$ ipython --no-banner

In [1]: import numpy as np

In [2]: np.set_printoptions(precision=3, suppress=True, linewidth=200, sign=" ")

In [3]: W0 = np.loadtxt("m.csv", delimiter=",")

In [4]: print(W0)
[[ 0.  2.  0.  0.]
 [ 0.  0.  0.  1.]
 [ 0.  0.  0.  0.]
 [ 0.  0.  0.  0.]]

In [5]: rng = np.random.default_rng(2908)

In [6]: z = rng.permutation(4)

In [7]: print(z)
[ 0  2  1  3]

In [8]: M2 = W0[z][:, z]

In [9]: print(np.allclose(M2, W0))
False

In [10]: print(round(float(np.linalg.det(M2)), 3), round(float(np.linalg.det(W0[z])), 3))
0.0 0.0

In [11]: print(M2)
[[ 0.  0.  2.  0.]
 [ 0.  0.  0.  0.]
 [ 0.  0.  0.  1.]
 [ 0.  0.  0.  0.]]

In [12]: print(np.linalg.matrix_rank(M2 - M2[0, 0] * np.eye(4)))
2

In [13]: print(M2 @ M2)
[[ 0.  0.  0.  2.]
 [ 0.  0.  0.  0.]
 [ 0.  0.  0.  0.]
 [ 0.  0.  0.  0.]]

In [14]: Uu, sv, vt = np.linalg.svd(W0)

In [15]: print(np.argmax(sv[:-1] / (sv[1:] + 1e-6)) + 1)
2

In [16]: M2 = Uu[:, :2] @ np.diag(sv[:2]) @ vt[:2]

In [17]: print(np.linalg.matrix_rank(W0, rtol=0.05))
2

In [18]: print(M2)
[[ 0.  2.  0.  0.]
 [ 0.  0.  0.  1.]
 [ 0.  0.  0.  0.]
 [ 0.  0.  0.  0.]]

In [19]: m1 = np.load("run0.npy")

In [20]: print(m1)
[[-3  0  0]
 [ 0  1  0]
 [ 0  0 -1]]

In [21]: r0, r1 = m1[1], m1[0]

In [22]: print(r0 @ r1)
0

In [23]: print(r0 @ r0)
1

In [24]: p = (r0 @ r1) / (r0 @ r0) * r0

In [25]: print((r1 - p) @ r0)
0.0

In [26]: print(r1 - p)
[-3.  0.  0.]

In [27]: print(np.linalg.matrix_rank(np.outer(r0, r1)))
1

In [28]: print(np.outer(r0, r1))
[[ 0  0  0]
 [-3  0  0]
 [ 0  0  0]]

In [29]: M = np.loadtxt("w.csv", delimiter=",")

In [30]: print(M)
[[ 0.735 -0.367 -0.245]
 [-0.367  0.184  0.122]
 [-0.245  0.122  0.082]]

In [31]: print(np.linalg.lstsq(M[:-1].T, M[-1])[2])
1

In [32]: print(np.allclose(M[:-1].T @ np.linalg.lstsq(M[:-1].T, M[-1])[0], M[-1]))
True

In [33]: print(np.linalg.cond(M) > 100)
True

In [34]: evals, vecs = np.linalg.eigh(M)

In [35]: x0 = np.array([-3, 1, 2])

In [36]: print((np.sign(vecs[:, -1].round(6)) == np.sign(vecs[0, -1].round(6))).astype(int))
[ 1  0  0]

In [37]: print(np.round(np.linalg.eigvalsh(M[1:, 1:]), 3) + 0)
[ 0.     0.265]

In [38]: print(np.round(x0 @ M @ x0 / (x0 @ x0), 3), round(evals[0], 3), round(float(evals[-1]), 3))
0.911 -0.0 1.0

In [39]: print(np.round(x0 @ M @ x0, 3))
12.755

In [40]: print(vecs * np.maximum(evals, 0) @ vecs.T)
[[ 0.735 -0.367 -0.245]
 [-0.367  0.184  0.122]
 [-0.245  0.122  0.082]]

In [41]: Uu, sv, vt = np.linalg.svd(M)

In [42]: vecs = vt[:(sv > 1e-8).sum()]

In [43]: x0 = M[0] + 4 * M[1] + rng.integers(2) * np.eye(3)[2]

In [44]: print(x0)
[-0.735  0.367  1.245]

In [45]: print(vecs.T @ vecs)
[[ 0.735 -0.367 -0.245]
 [-0.367  0.184  0.122]
 [-0.245  0.122  0.082]]

In [46]: E = np.load("mat.npy")

In [47]: print(E)
[[ 0.795 -0.063 -0.399]
 [-0.063  0.981 -0.122]
 [-0.399 -0.122  0.224]]

In [48]: Uu, sv, vt = np.linalg.svd(E)

In [49]: vecs = vt[:(sv > 1e-8).sum()]

In [50]: x0 = E[0] + -1 * E[1] + rng.integers(2) * np.eye(3)[1]

In [51]: print(x0)
[ 0.858 -1.044 -0.277]

In [52]: print(np.allclose(vecs.T @ vecs @ x0, x0))
True

In [53]: print(np.linalg.matrix_rank(np.vstack([E, x0])))
2

In [54]: evals, vecs = np.linalg.eigh(M)

In [55]: print(np.round(np.linalg.svd(M, compute_uv=False), 3) + 0)
[ 1.  0.  0.]

In [56]: print(evals.round(3) + 0)
[ 0.  0.  1.]

In [57]: print(np.abs(vecs[:, -1]))
[ 0.857  0.429  0.286]

In [58]: print(np.linalg.eigvalsh(M + 5 * np.eye(3)))
[ 5.  5.  6.]

In [59]: print(np.abs(vecs[:, -1]).round(6).argmax())
0

In [60]: print((evals > 1e-8).sum(), (evals < -1e-8).sum())
1 0

In [61]: print(np.round(vecs.T @ M @ vecs, 3) + 0)
[[ 0.  0.  0.]
 [ 0.  0.  0.]
 [ 0.  0.  1.]]

In [62]: print(vecs @ np.diag(evals) @ vecs.T)
[[ 0.735 -0.367 -0.245]
 [-0.367  0.184  0.122]
 [-0.245  0.122  0.082]]

In [63]: r0, r1 = E[1], E[2]

In [64]: print(np.round(r0 @ r0, 3))
0.981

In [65]: print(round(r0 @ r1, 3))
-0.122

In [66]: p = (r0 @ r1) / (r0 @ r0) * r0

In [67]: print(np.round((r1 - p) @ r0, 3))
-0.0

In [68]: print(p)
[ 0.008 -0.122  0.015]

In [69]: print(np.round(r1 - p, 3) + 0)
[-0.407  0.     0.209]

In [70]: J = np.array([[9.0, 1.0, 2.0, 2.0],
    ...:     [0.0, -3.0, -1.0, -2.0],
    ...:     [0.0, -1.0, 0.0, -2.0],
    ...:     [0.0, -1.0, 3.0, 1.0]])

In [71]: T = np.stack([J, 5 * J, J[::-1]])

In [72]: print((T @ J.T).shape)
(3, 4, 4)

In [73]: print(T.shape)
(3, 4, 4)

In [74]: proj = np.triu(np.array([[2, 1, -1, 2], [2, 2, -2, 0], [0, 0, 0, -1], [2, 2, -1, 1]]), 1) + np.eye(4)

In [75]: M2 = proj @ J @ np.linalg.inv(proj)

In [76]: print(np.trace(M2), np.trace(J))
7.0 7.0

In [77]: print(np.linalg.matrix_rank(M2))
4

In [78]: M2 = np.linalg.inv(J)

In [79]: print(np.round(np.linalg.cond(J), 3))
8.844

In [80]: print(np.round(np.linalg.det(J) * np.linalg.det(M2), 3))
1.0

In [81]: print(np.allclose(M2, J.T))
False

In [82]: F = np.load("case7.npy")

In [83]: print(F)
[[ 0 -5  2]
 [-5  0 -5]
 [ 2 -5  0]]

In [84]: print(round(np.linalg.det(2 * F), 3), round(float(np.linalg.det(F)), 3))
800.0 100.0

In [85]: print(np.einsum("ii->", F))
0

In [86]: print(round(np.linalg.det(F[::-1]), 3))
-100.0

In [87]: print(np.einsum("ij,ji->", F, F))
108

In [88]: print(np.kron(np.eye(2, dtype=int), F))
[[ 0 -5  2  0  0  0]
 [-5  0 -5  0  0  0]
 [ 2 -5  0  0  0  0]
 [ 0  0  0  0 -5  2]
 [ 0  0  0 -5  0 -5]
 [ 0  0  0  2 -5  0]]

In [89]: print(np.linalg.eigvals(F))
[ 8.141 -2.    -6.141]

In [90]: data = np.array([[2, -2, 0, 0], [1, -1, 0, 0], [0, 0, 2, -2], [0, 0, 1, -1]])

In [91]: print(data)
[[ 2 -2  0  0]
 [ 1 -1  0  0]
 [ 0  0  2 -2]
 [ 0  0  1 -1]]

In [92]: proj = np.triu(np.array([[7, 2, 7, 1], [3, 2, 4, 5], [4, 3, 9, 2], [3, 6, 6, 6]]), 1) + np.eye(4)

In [93]: M2 = proj @ data @ np.linalg.inv(proj)

In [94]: print(np.trace(M2), np.trace(data))
2.0 2

In [95]: print(M2)
[[  4. -12.  35. -29.]
 [  1.  -3.  18. -35.]
 [  0.   0.   4. -12.]
 [  0.   0.   1.  -3.]]

In [96]: print(np.linalg.matrix_rank(M2))
2

In [97]: print(proj @ data - data @ proj)
[[ 2. -6.  9. -7.]
 [ 0. -2. 10. -9.]
 [ 0.  0.  2. -6.]
 [ 0.  0.  0. -2.]]

In [98]: r = np.linalg.matrix_rank(data)

In [99]: print(r)
2

In [100]: N = np.linalg.svd(data)[2][r:].T

In [101]: print(N.shape)
(4, 2)

In [102]: print(N @ N.T)
[[ 0.5  0.5  0.   0. ]
 [ 0.5  0.5  0.   0. ]
 [ 0.   0.   0.5  0.5]
 [ 0.   0.   0.5  0.5]]

In [103]: print([int(np.linalg.matrix_rank(np.delete(data, i, axis=0))) for i in range(4)])
[2, 2, 2, 2]

In [104]: M2 = np.array([[3, 0, 3], [1, 2, 0], [0, 1, 2], [2, 5, 1]])

In [105]: print(np.einsum("ik,kj->ij", data, M2))
[[ 4 -4  6]
 [ 2 -2  3]
 [-4 -8  2]
 [-2 -4  1]]

In [106]: print(M2.T @ data.T)
[[ 4  2 -4 -2]
 [-4 -2 -8 -4]
 [ 6  3  2  1]]

In [107]: print(np.einsum("ij,ij->i", data, data))
[ 8  2  8  2]

In [108]: print(np.einsum("ij->j", data))
[ 3 -3  3 -3]

In [109]: print(data @ data)
[[ 2 -2  0  0]
 [ 1 -1  0  0]
 [ 0  0  2 -2]
 [ 0  0  1 -1]]

In [110]: print(np.flatnonzero(np.linalg.matrix_power((data != 0) + (data.T != 0) + np.eye(4), 4)[2]))
[ 2  3]

In [111]: print(np.sort(np.linalg.eigvals(data).real))
[ 0.  0.  1.  1.]

In [112]: print((np.linalg.matrix_power((data != 0) + (data.T != 0) + np.eye(4), 4) > 0).astype(int))
[[ 1  1  0  0]
 [ 1  1  0  0]
 [ 0  0  1  1]
 [ 0  0  1  1]]

In [113]: mat = np.array([[2, 1, -2],
     ...:     [2, -1, 1],
     ...:     [0, 0, 0],
     ...:     [0, 0, 0],
     ...:     [0, 0, 0],
     ...:     [2, 1, -2],
     ...:     [2, 1, -3],
     ...:     [0, 0, 0],
     ...:     [0, 0, 0],
     ...:     [0, 0, 0],
     ...:     [2, -1, 1],
     ...:     [2, 1, -2],
     ...:     [4, 0, -1],
     ...:     [0, 0, 0],
     ...:     [0, 0, 0]])

In [114]: M2 = np.c_[mat[:, :2] @ np.array([[6, 4], [-5, 4]]), np.array([0, -2, 1, 1, 0, 1, -1, -2, 0, 1, 2, 1, 2, 1, -1])]

In [115]: print(M2)
[[ 7 12  0]
 [17  4 -2]
 [ 0  0  1]
 [ 0  0  1]
 [ 0  0  0]
 [ 7 12  1]
 [ 7 12 -1]
 [ 0  0 -2]
 [ 0  0  0]
 [ 0  0  1]
 [17  4  2]
 [ 7 12  1]
 [24 16  2]
 [ 0  0  1]
 [ 0  0 -1]]

In [116]: print(np.round(np.linalg.lstsq(mat, M2[:, 0])[0], 3) + 0)
[ 6. -5.  0.]

In [117]: print(np.round(np.linalg.norm(M2 - mat @ np.linalg.lstsq(mat, M2)[0], axis=0), 3) + 0)
[ 0.     0.     4.317]

In [118]: print(np.linalg.matrix_rank(M2))
3
